In [1]: import numpy as np

In [2]: np.set_printoptions(suppress=True, linewidth=100)

In [3]: M2 = np.array([[3, -3], [0, 5]])

In [4]: A = np.block([[np.zeros((2, 2)), M2], [M2.T, np.zeros((2, 2))]])

In [5]: A
Out[5]: 
array([[ 0.,  0.,  3., -3.],
       [ 0.,  0.,  0.,  5.],
       [ 3.,  0.,  0.,  0.],
       [-3.,  5.,  0.,  0.]])

In [6]: # equal to its transpose

In [7]: x = np.array([1, -1, 1, -1])

In [8]: target = A @ x

In [9]: coef, lr = np.zeros(4), 1 / np.linalg.norm(A, 2) ** 2

In [10]: for i in range(250):
    ...:     coef -= lr * A.T @ (A @ coef - target)
    ...:     if i % 50 == 0: print(i, round(np.linalg.norm(A @ coef - target), 2))
    ...: 
0 1.37
50 0.0
100 0.0
150 0.0
200 0.0

In [11]: coef.round(2)
Out[11]: array([ 1., -1.,  1., -1.])

In [12]: np.round(np.linalg.cond(A), 2)
Out[12]: np.float64(2.46)

In [13]: ev, vecs = np.linalg.eig(A)

In [14]: np.round(np.prod(ev), 2)
Out[14]: np.float64(225.0)

In [15]: np.round(np.sort(np.linalg.eigvals(np.linalg.inv(A))), 2)
Out[15]: array([-0.4 , -0.16,  0.16,  0.4 ])

In [16]: np.round(np.sort(np.linalg.eigvals(A @ A)), 2)
Out[16]: array([ 6.1,  6.1, 36.9, 36.9])

In [17]: th = np.radians(36)

In [18]: R = np.eye(4)

In [19]: R[0, 0] = R[3, 3] = np.cos(th)

In [20]: R[0, 3], R[3, 0] = -np.sin(th), np.sin(th)

In [21]: R.round(2)
Out[21]: 
array([[ 0.81,  0.  ,  0.  , -0.59],
       [ 0.  ,  1.  ,  0.  ,  0.  ],
       [ 0.  ,  0.  ,  1.  ,  0.  ],
       [ 0.59,  0.  ,  0.  ,  0.81]])

In [22]: M2 = A @ R.T

In [23]: np.allclose(np.linalg.norm(A, axis=1), np.linalg.norm(M2, axis=1))
Out[23]: True

In [24]: np.allclose(A @ A.T, M2 @ M2.T)
Out[24]: True

In [25]: np.round(np.linalg.svd(A, compute_uv=False), 2), np.round(np.linalg.svd(M2, compute_uv=False), 2)
Out[25]: (array([6.07, 6.07, 2.47, 2.47]), array([6.07, 6.07, 2.47, 2.47]))

In [26]: M2.round(2)
Out[26]: 
array([[ 1.76,  0.  ,  3.  , -2.43],
       [-2.94,  0.  ,  0.  ,  4.05],
       [ 2.43,  0.  ,  0.  ,  1.76],
       [-2.43,  5.  ,  0.  , -1.76]])

In [27]: ev, vecs = np.linalg.eigh(A)

In [28]: x = np.array([0, 2, 8, 4])

In [29]: np.round(np.linalg.eigvalsh(A[1:, 1:]), 2)
Out[29]: array([-5.,  0.,  5.])

In [30]: np.round(vecs * np.maximum(ev, 0) @ vecs.T, 2) + 0
Out[30]: 
array([[ 1.93, -0.88,  1.5 , -1.5 ],
       [-0.88,  2.34,  0.  ,  2.5 ],
       [ 1.5 ,  0.  ,  1.4 , -0.53],
       [-1.5 ,  2.5 , -0.53,  2.87]])

In [31]: np.abs(A).sum(axis=1).max(), round(float(np.abs(ev).max()), 2)
Out[31]: (np.float64(8.0), 6.07)

In [32]: np.round(vecs * np.abs(ev) @ vecs.T, 2) + 0
Out[32]: 
array([[ 3.86, -1.76,  0.  ,  0.  ],
       [-1.76,  4.68,  0.  ,  0.  ],
       [ 0.  ,  0.  ,  2.81, -1.05],
       [ 0.  ,  0.  , -1.05,  5.74]])

In [33]: x @ A @ x
Out[33]: np.float64(80.0)
